$ python3 -q
>>> import numpy as np
>>> np.set_printoptions(precision=4, suppress=True, linewidth=140, sign=" ")
>>> mat = np.load("dump.npy")
>>> mat
array([[-1.2877,  0.4986, -0.8581, -0.5178],
       [ 0.4986, -0.8245, -0.7515, -1.5389],
       [-0.8581, -0.7515, -0.9387,  0.8386],
       [-0.5178, -1.5389,  0.8386,  0.0509]])
>>> ev, V = np.linalg.eigh(mat)
>>> round(float(ev.sum()), 4), np.trace(mat)
(-3.0, np.float64(-3.0))
>>> np.round(V.T @ V, 4) + 0
array([[ 1.,  0.,  0.,  0.],
       [ 0.,  1.,  0.,  0.],
       [ 0.,  0.,  1.,  0.],
       [ 0.,  0.,  0.,  1.]])
>>> np.unique(ev.round(6) + 0, return_counts=True)[1]
array([ 1,  1,  1,  1])
>>> W = np.array([[3, 3, -2, -3, 0, 1],
...     [3, 0, 0, -1, -3, 0],
...     [1, 2, 1, -2, 2, -3],
...     [-2, 2, 3, -1, 2, -1]])
>>> beta = np.array([-2, 1, -1, 0, -3, -1])
>>> H = np.maximum(mat @ W + beta, 0)
>>> (H > 0).astype(int)
array([[ 0,  0,  0,  1,  0,  1],
       [ 0,  0,  0,  1,  0,  1],
       [ 0,  0,  1,  1,  0,  1],
       [ 0,  1,  1,  1,  1,  0]])
>>> basis = np.array([[1, 2], [3, 1], [3, 1], [-1, 2], [0, 2], [2, 3]])
>>> W @ basis
array([[11,  4],
       [ 4, -2],
       [ 6, -4],
       [12,  0]])
>>> H @ basis
array([[-3.9897, 13.6102],
       [ 4.2134, 14.6172],
       [ 2.7541, 11.3807],
       [ 5.3933, 11.7723]])
>>> E = np.loadtxt("w.csv", delimiter=",")
>>> E
array([[ 15.724 ,  -2.4023,  14.6235],
       [-22.6267,  -7.7669, -35.1429],
       [ -0.4302,  13.0721,   9.4945],
       [ 25.7214,   1.0449,   2.2673],
       [  2.2108,   6.9813,   7.8588],
       [-24.078 ,  15.1889,  -4.9677],
       [  2.5882, -13.0987,  -4.2037],
       [ -2.6808, -12.3888, -33.2183],
       [ -0.0324,   1.0922,   7.9692],
       [  2.0768,  -0.2878,   4.7707],
       [  3.7392,   3.5691,   6.2325],
       [ 25.4704,   2.2152,  11.6667],
       [ 10.5726,   4.9733,   7.3263],
       [-47.7994,   3.0433, -19.8501],
       [ -7.5216,  -2.5982,   0.0847],
       [ -8.7228,  13.9751,   2.0929],
       [  8.7041,   3.455 ,  -2.2948],
       [  7.4611, -10.9131,   8.8667],
       [-17.9904,  -2.9973, -20.4132],
       [-17.7924,  10.065 ,  -1.8841],
       [ 22.6614,   2.6492,  15.3394],
       [-10.7665,   6.4641,  -3.6676],
       [ 19.0964, -11.4421,  15.1403],
       [  1.4125,  -2.5988,  -4.4738],
       [-10.1053,   4.3987,  -1.0476],
       [ 25.7611,   4.3605,  18.8503]])
>>> P = E @ np.linalg.solve(E.T @ E, E.T)
>>> np.linalg.matrix_rank(np.eye(26) - P)
np.int64(23)
>>> W = np.array([[2, 2, 3], [0, 0, 0], [1, 3, 2]])
>>> beta = np.array([0, 2, 1])
>>> H = np.maximum(E @ W + beta, 0)
>>> np.linalg.matrix_rank(H)
np.int64(3)
>>> (H > 0).mean(axis=0)
array([ 0.5769,  0.5385,  0.5769])
>>> basis = np.array([[-9, -1], [3, 4], [4, 0]])
>>> W @ basis
array([[  0,   6],
       [  0,   0],
       [  8,  11]])
>>> F = np.load("case9.npy")
>>> F
array([[-1, -1,  2,  1],
       [-1, -1, -1,  2],
       [ 2, -1, -1, -1],
       [ 1,  2, -1, -1]])
>>> M2 = np.array([[9, 2, 8], [7, 2, 6], [2, 7, 6], [3, 4, 2]])
>>> M2.T @ F.T
array([[ -9, -12,   6,  18],
       [ 14,  -3,  -9,  -5],
       [  0, -16,   2,  12]])
>>> np.einsum("ik,kj->ji", F, M2)
array([[ -9, -12,   6,  18],
       [ 14,  -3,  -9,  -5],
       [  0, -16,   2,  12]])
>>> np.einsum("ij->j", F)
array([ 1, -1, -1,  1])
>>> np.einsum("ik,kj->ij", F, M2)
array([[ -9,  14,   0],
       [-12,  -3, -16],
       [  6,  -9,   2],
       [ 18,  -5,  12]])
>>> np.linalg.matrix_rank(np.vstack([F, M2.T]))
np.int64(4)
>>> np.einsum("ij,ij->i", F, F)
array([ 7,  7,  7,  7])
>>> np.vstack([F, M2.T]).shape
(7, 4)
>>> rng = np.random.default_rng(46518)
>>> lab = rng.permutation(4)
>>> lab
array([ 0,  1,  2,  3])
>>> M2 = F[lab][:, lab]
>>> np.diag(M2)
array([-1, -1, -1, -1])
>>> round(np.linalg.det(M2), 4), round(float(np.linalg.det(F[lab])), 4)
(np.float64(9.0), 9.0)
>>> ev, V = np.linalg.eig(F)
>>> np.sort(np.linalg.eigvals(np.linalg.inv(F)))
array([-0.4142, -0.2403,  0.4625,  2.4142])
>>> ev
array([ 2.1623,  0.4142, -4.1623, -2.4142])
>>> np.sort(np.linalg.eigvals(F.T))
array([-4.1623, -2.4142,  0.4142,  2.1623])
>>> np.round(np.prod(ev), 4)
np.float64(9.0)
>>> Q = F.astype(float).copy()
>>> for j in range(4):
...     Q[:, j] -= Q[:, :j] @ (Q[:, :j].T @ Q[:, j])
...     Q[:, j] /= np.linalg.norm(Q[:, j])
... 
>>> np.round(Q.T @ F, 4) + 0
array([[ 2.6458,  0.7559, -1.5119, -2.2678],
       [ 0.    ,  2.5355, -0.3381, -0.9015],
       [ 0.    ,  0.    ,  2.1448, -0.8082],
       [ 0.    ,  0.    ,  0.    ,  0.6255]])
>>> Q
array([[-0.378 , -0.2817,  0.6217,  0.6255],
       [-0.378 , -0.2817, -0.7771,  0.417 ],
       [ 0.7559, -0.6198, -0.0311,  0.2085],
       [ 0.378 ,  0.6761, -0.0933,  0.6255]])
>>> np.allclose(Q, Q.T)
False
>>> np.linalg.determinant(Q)
Traceback (most recent call last):
  File "<python-input-52>", line 1, in <module>
    np.linalg.determinant(Q)
    ^^^^^^^^^^^^^^^^^^^^^
AttributeError: module 'numpy.linalg' has no attribute 'determinant'
>>> np.round(np.trace(Q), 4)
np.float64(-0.0652)
>>> (Q - Q.T) / 2
array([[ 0.    ,  0.0481, -0.0671,  0.1238],
       [-0.0481,  0.    , -0.0787, -0.1295],
       [ 0.0671,  0.0787,  0.    ,  0.1509],
       [-0.1238,  0.1295, -0.1509,  0.    ]])
